>>> import numpy as np
>>> np.set_printoptions(precision=1, suppress=True, linewidth=160)
>>> J = np.array([[9, 10, 10], [10, 14, 12], [10, 12, 12]])
>>> # equal to its transpose
>>> vals, evecs = np.linalg.eigh(J)
>>> print(np.linalg.eigvalsh(J + 2 * np.eye(3)))
[ 2.3  3.4 35.3]
>>> print(round(float(vals.sum()), 1), np.trace(J))
35.0 35
>>> print(np.linalg.eigvalsh(J @ J))
[   0.1    1.9 1107. ]
>>> print(np.round(evecs.T @ evecs, 1) + 0)
[[1. 0. 0.]
 [0. 1. 0.]
 [0. 0. 1.]]
>>> print(np.abs(evecs[:, -1]).round(6).argmax())
1
>>> print(evecs @ np.diag(vals) @ evecs.T)
[[ 9. 10. 10.]
 [10. 14. 12.]
 [10. 12. 12.]]
>>> print(np.linalg.svd(J, compute_uv=False))
[33.3  1.4  0.3]
>>> print(np.unique(vals.round(6) + 0, return_counts=True)[1])
[1 1 1]
>>> print((vals > 1e-8).sum(), (vals < -1e-8).sum())
3 0
>>> B = np.array([[5, 9, 5], [0, 3, 8], [9, 9, 2]])
>>> print(np.einsum("ij,ij->i", J, J))
[281 440 388]
>>> print(B.T @ J.T)
[[135 158 158]
 [201 240 234]
 [145 186 170]]
>>> print(np.linalg.matrix_rank(np.vstack([J, B.T])))
3
>>> print(J @ B)
[[135 201 145]
 [158 240 186]
 [158 234 170]]
>>> print(np.einsum("ij->j", J))
[29 36 34]
>>> print(np.vstack([J, B.T]).shape)
(6, 3)
>>> print(np.einsum("ik,kj->ij", J, B))
[[135 201 145]
 [158 240 186]
 [158 234 170]]
>>> f = np.array([0, 0, -2])
>>> B = J + np.outer(f, np.eye(3)[2])
>>> print(np.linalg.matrix_rank(B - J))
1
>>> print(np.linalg.matrix_rank(np.linalg.inv(B) - np.linalg.inv(J), tol=1e-8))
1
>>> print(round(float(np.linalg.det(B) / np.linalg.det(J)), 1), np.round(1 + np.linalg.solve(J, f)[2], 1))
-2.2 -2.2
>>> Uu, sigma, vt = np.linalg.svd(J)
>>> print(np.argmax(sigma[:-1] / (sigma[1:] + 1e-6)) + 1)
1
>>> print(sigma)
[33.3  1.4  0.3]
>>> B = Uu[:, :1] @ np.diag(sigma[:1]) @ vt[:1]
>>> print(np.linalg.matrix_rank(J, rtol=0.05))
1
>>> print(round(float(np.linalg.norm(J - B) / np.linalg.norm(J)), 1))
0.0
>>> print(round(np.linalg.norm(J - B, 2), 1), round(sigma[1], 1))
1.4 1.4
>>> print(round(float(np.abs(J - B).max()), 1))
0.8
>>> vals, evecs = np.linalg.eig(J)
>>> print(np.round(J @ evecs[:, 0] - vals[0] * evecs[:, 0], 1) + 0)
[0. 0. 0.]
>>> print(np.round(np.sort(np.linalg.eigvals(np.linalg.inv(J))), 1) + 0)
[0.  0.7 2.9]
>>> A = np.load("layer15.npy")
>>> print(A)
[[-5.3 -0.5  0.7 -0.9  0.2 -8.3]
 [-3.9 -2.7  3.9 -3.7  4.7  5.2]
 [-5.8 -1.7  2.6 -4.2  5.3 -3.4]
 [-3.2  7.7 -5.  -1.3  1.6 -0.1]
 [ 3.7 -3.1 -6.4 -0.6 -1.8  5.7]
 [ 5.5  4.1 -4.2  2.8  4.9 -1.7]
 [ 2.3 -5.7  3.6  2.  -6.7 -0.4]
 [ 2.1 -6.6  2.7  3.7 -5.2 -1.9]
 [ 0.2 -6.8  5.4  4.8  0.7  0.5]
 [-3.7 -2.3 -8.2 -2.4  3.   0.2]
 [-6.3 -4.1 -1.9 -3.2  5.3 -1. ]
 [-3.   5.7 -3.9 -2.9  5.8  1.2]
 [ 2.5  0.3 -1.4  2.3  1.3 -9.2]
 [ 2.   1.8 -5.4 -0.5 -7.9  0.2]
 [-4.5 -0.7 -2.7 -2.1  6.3  5.2]
 [-5.4 -5.7  6.2 -0.6  0.2 -0.4]
 [-2.7 -6.6 -0.8  1.7 -6.7 -0.8]
 [-6.5  2.9  4.3 -1.7 -0.2 -5.2]
 [ 2.1  3.9 -2.2  2.4  1.2 -8.3]]
>>> B = A / np.sqrt((A ** 2).mean(axis=1, keepdims=True))
>>> print(np.linalg.matrix_rank(B) == np.linalg.matrix_rank(A))
True
>>> print(np.linalg.norm(B, axis=1))
[2.4 2.4 2.4 2.4 2.4 2.4 2.4 2.4 2.4 2.4 2.4 2.4 2.4 2.4 2.4 2.4 2.4 2.4 2.4]
